In [1]: import numpy as np

In [2]: np.set_printoptions(suppress=True, linewidth=140)

In [3]: mat = np.load("layer12.npy")

In [4]: mat
Out[4]: 
array([[ 1.2,  0.3, -0.1, -1.1,  0.3,  1.1,  0.6],
       [-0.4,  0.4,  0. ,  0.3, -0.9,  0.1,  0. ],
       [-1.7,  1.6,  0.5, -0.8, -1.5,  0.4, -0.8],
       [ 0.4, -0.6, -0.4,  0.5, -0.7, -0.6,  0.4],
       [ 1.4,  0.2,  1.1, -0.5, -1.2,  0.1, -1.7],
       [-1. , -1.3, -0.3, -0.1, -0.5, -1. , -1. ],
       [-1.4, -1.3,  0.3,  1.3,  0.5, -1.2, -0.3],
       [-0.5,  0.1, -0.8,  0. ,  0.1,  0.4,  1.2],
       [-1.4, -0.7, -0.7, -1.2,  0.8, -0.7, -0.8],
       [-0.5, -0.9,  0.1, -0.7, -0.1,  2.7, -0.3],
       [-0.6, -0.1, -0.5,  1.7, -0.3, -0.3, -1.1]])

In [5]: proj = mat @ np.linalg.solve(mat.T @ mat, mat.T)

In [6]: np.round(np.trace(proj), 4)
Out[6]: np.float64(7.0)

In [7]: np.round(np.diag(proj), 4)
Out[7]: array([0.2801, 0.2003, 0.8711, 0.5583, 0.7283, 0.563 , 0.7368, 0.3622, 0.7838, 0.9689, 0.9473])

In [8]: np.round(np.linalg.eigvalsh(proj), 4) + 0
Out[8]: array([0., 0., 0., 0., 1., 1., 1., 1., 1., 1., 1.])

In [9]: q, _ = np.linalg.qr(np.array([[-1.1, -1.3, -0.2, 0.5, -1.4, 0.8, -0.9, -1.4],
   ...:     [-0.7, -1.5, -0.9, -0.2, 1.0, -0.4, 0.8, -2.1],
   ...:     [0.9, -0.6, -1.1, -1.9, -0.1, -1.1, 0.1, -1.8],
   ...:     [2.1, 1.8, 1.7, -1.2, -1.1, 1.2, -0.7, -2.1],
   ...:     [1.1, -1.6, 0.5, 1.1, 1.2, -0.2, -0.3, 1.6],
   ...:     [0.4, -0.4, 0.6, 2.9, -2.2, 1.1, -1.4, -0.5],
   ...:     [-1.7, 1.5, 1.2, 0.3, 1.4, 0.5, 0.4, -1.6],
   ...:     [-0.6, -0.3, 1.0, -0.5, -0.2, -1.0, -1.4, 1.7]]))

In [10]: X = q[:, :8]

In [11]: X.round(4)
Out[11]: 
array([[-0.3238, -0.3302,  0.2069, -0.1312,  0.566 , -0.5294,  0.337 , -0.109 ],
       [-0.2061, -0.401 , -0.0731, -0.1854, -0.1707, -0.3103, -0.6931,  0.3889],
       [ 0.2649, -0.2019, -0.3935, -0.3657,  0.1461,  0.1869,  0.404 ,  0.6172],
       [ 0.6182,  0.4369,  0.3134, -0.2752,  0.2046, -0.3948, -0.2032,  0.1184],
       [ 0.3238, -0.4926,  0.4931, -0.0082, -0.5559, -0.0927,  0.3014, -0.0283],
       [ 0.1177, -0.1276,  0.3259,  0.6993,  0.3537,  0.1842, -0.0974,  0.4541],
       [-0.5004,  0.4853,  0.2887, -0.0371, -0.3212, -0.1491,  0.2647,  0.4835],
       [-0.1766, -0.064 ,  0.5159, -0.4985,  0.2236,  0.6065, -0.1765, -0.0327]])

In [12]: # columns are unit length and at right angles

In [13]: rng = np.random.default_rng(32)

In [14]: labels = rng.permutation(8)

In [15]: labels
Out[15]: array([7, 1, 6, 2, 0, 5, 3, 4])

In [16]: A2 = X[labels][:, labels]

In [17]: np.round(np.diag(A2), 4)
Out[17]: array([-0.0327, -0.401 ,  0.2647, -0.3935, -0.3238,  0.1842, -0.2752, -0.5559])

In [18]: round(float(np.linalg.det(A2)), 4), np.round(np.linalg.det(X[labels]), 4)
Out[18]: (-1.0, np.float64(-1.0))

In [19]: round(float(np.trace(A2)), 4)
Out[19]: -1.5332

In [20]: np.round(np.sort(np.abs(np.linalg.eigvals(A2))), 4)
Out[20]: array([1., 1., 1., 1., 1., 1., 1., 1.])

In [21]: r0, g = X[0], X[7]

In [22]: r0 @ r0
Out[22]: np.float64(1.0)

In [23]: round(r0 @ g, 4)
Out[23]: np.float64(0.0)

In [24]: pr = (r0 @ g) / (r0 @ r0) * r0

In [25]: pr.round(4) + 0
Out[25]: array([0., 0., 0., 0., 0., 0., 0., 0.])

In [26]: blk = np.stack([X, -2 * X, X[::-1]])

In [27]: (blk @ X.T).shape
Out[27]: (3, 8, 8)

In [28]: np.round(np.linalg.norm(blk, axis=(1, 2)), 4)
Out[28]: array([2.8284, 5.6569, 2.8284])

In [29]: np.round(np.linalg.det(blk), 4)
Out[29]: array([  -1., -256.,   -1.])

In [30]: np.linalg.matrix_rank(blk)
Out[30]: array([8, 8, 8])

In [31]: blk.shape
Out[31]: (3, 8, 8)

In [32]: A2 = X + rng.integers(-2, 3, (8, 3)) @ rng.integers(-2, 3, (3, 8))

In [33]: A2.round(4)
Out[33]: 
array([[-1.3238, -1.3302,  3.2069, -2.1312,  6.566 , -1.5294, -1.663 , -4.109 ],
       [-2.2061, -2.401 ,  3.9269, -3.1854,  7.8293, -0.3103, -4.6931, -5.6111],
       [-0.7351,  1.7981,  2.6065,  0.6343,  0.1461,  2.1869, -7.596 ,  2.6172],
       [-1.3818,  0.4369,  6.3134, -2.2752,  8.2046, -0.3948, -8.2032, -3.8816],
       [-0.6762, -2.4926, -0.5069, -1.0082, -0.5559,  1.9073,  0.3014, -2.0283],
       [ 0.1177,  1.8724,  0.3259,  2.6993, -3.6463,  2.1842, -4.0974,  4.4541],
       [ 0.4996,  4.4853,  3.2887,  1.9629, -0.3212, -2.1491, -3.7353,  4.4835],
       [-0.1766, -2.064 , -3.4841, -0.4985, -3.7764,  2.6065,  3.8235, -0.0327]])

In [34]: np.round(A2 - X, 4)
Out[34]: 
array([[-1., -1.,  3., -2.,  6., -1., -2., -4.],
       [-2., -2.,  4., -3.,  8.,  0., -4., -6.],
       [-1.,  2.,  3.,  1.,  0.,  2., -8.,  2.],
       [-2.,  0.,  6., -2.,  8.,  0., -8., -4.],
       [-1., -2., -1., -1.,  0.,  2.,  0., -2.],
       [ 0.,  2.,  0.,  2., -4.,  2., -4.,  4.],
       [ 1.,  4.,  3.,  2.,  0., -2., -4.,  4.],
       [ 0., -2., -4.,  0., -4.,  2.,  4.,  0.]])

In [35]: np.abs(A2 - X).sum(axis=1)
Out[35]: array([20., 29., 19., 30.,  9., 18., 20., 16.])

In [36]: np.round(np.linalg.svd(A2 - X, compute_uv=False), 4) + 0
Out[36]: array([21.2581, 14.0953,  6.5126,  0.    ,  0.    ,  0.    ,  0.    ,  0.    ])
